$ ipython --no-banner

In [1]: import numpy as np

In [2]: np.set_printoptions(suppress=True, linewidth=160)

In [3]: X = np.array([[4, 5, 6, 7, 8, 9],
   ...:     [10, 11, 12, 13, 14, 15],
   ...:     [16, 17, 18, 19, 20, 21],
   ...:     [22, 23, 24, 25, 26, 27],
   ...:     [28, 29, 30, 31, 32, 33],
   ...:     [34, 35, 36, 37, 38, 39],
   ...:     [40, 41, 42, 43, 44, 45],
   ...:     [46, 47, 48, 49, 50, 51],
   ...:     [52, 53, 54, 55, 56, 57]])

In [4]: # looks like rank 2

In [5]: U, sv, Vt = np.linalg.svd(X)

In [6]: sv.round(2) + 0
Out[6]: array([251.63,   5.68,   0.  ,   0.  ,   0.  ,   0.  ])

In [7]: A2 = U[:, :2] @ np.diag(sv[:2]) @ Vt[:2]

In [8]: A2.round(2)
Out[8]: 
array([[ 4.,  5.,  6.,  7.,  8.,  9.],
       [10., 11., 12., 13., 14., 15.],
       [16., 17., 18., 19., 20., 21.],
       [22., 23., 24., 25., 26., 27.],
       [28., 29., 30., 31., 32., 33.],
       [34., 35., 36., 37., 38., 39.],
       [40., 41., 42., 43., 44., 45.],
       [46., 47., 48., 49., 50., 51.],
       [52., 53., 54., 55., 56., 57.]])

In [9]: np.linalg.matrix_rank(X, rtol=0.05)
Out[9]: np.int64(1)

In [10]: round(float(np.linalg.norm(X - A2) / np.linalg.norm(X)), 2)
Out[10]: 0.0

In [11]: np.linalg.matrix_rank(A2)
Out[11]: np.int64(2)

In [12]: x0 = np.array([3, -4, 4, -2, 4, 0])

In [13]: X * x0
Out[13]: 
array([[  12,  -20,   24,  -14,   32,    0],
       [  30,  -44,   48,  -26,   56,    0],
       [  48,  -68,   72,  -38,   80,    0],
       [  66,  -92,   96,  -50,  104,    0],
       [  84, -116,  120,  -62,  128,    0],
       [ 102, -140,  144,  -74,  152,    0],
       [ 120, -164,  168,  -86,  176,    0],
       [ 138, -188,  192,  -98,  200,    0],
       [ 156, -212,  216, -110,  224,    0]])

In [14]: np.sign((X @ x0).round(6))
Out[14]: array([1, 1, 1, 1, 1, 1, 1, 1, 1])

In [15]: X @ x0
Out[15]: array([ 34,  64,  94, 124, 154, 184, 214, 244, 274])

In [16]: np.linalg.norm(X @ x0) <= np.linalg.norm(X, 2) * np.linalg.norm(x0) + 1e-9
Out[16]: np.True_

In [17]: X @ np.eye(6)[2]
Out[17]: array([ 6., 12., 18., 24., 30., 36., 42., 48., 54.])

In [18]: rank = np.linalg.matrix_rank(X)

In [19]: rank
Out[19]: np.int64(2)

In [20]: ns = np.linalg.svd(X)[2][rank:].T

In [21]: np.allclose(X @ ns, 0)
Out[21]: True

In [22]: [int(np.linalg.matrix_rank(np.delete(X, i, axis=0))) for i in range(9)]
Out[22]: [2, 2, 2, 2, 2, 2, 2, 2, 2]

In [23]: [int(np.linalg.matrix_rank(X[:, :j + 1])) for j in range(6)]
Out[23]: [1, 2, 2, 2, 2, 2]

In [24]: np.round(ns @ ns.T, 2)
Out[24]: 
array([[ 0.48, -0.38, -0.24, -0.1 ,  0.05,  0.19],
       [-0.38,  0.7 , -0.21, -0.12, -0.04,  0.05],
       [-0.24, -0.21,  0.82, -0.15, -0.12, -0.1 ],
       [-0.1 , -0.12, -0.15,  0.82, -0.21, -0.24],
       [ 0.05, -0.04, -0.12, -0.21,  0.7 , -0.38],
       [ 0.19,  0.05, -0.1 , -0.24, -0.38,  0.48]])

In [25]: ns.shape
Out[25]: (6, 4)
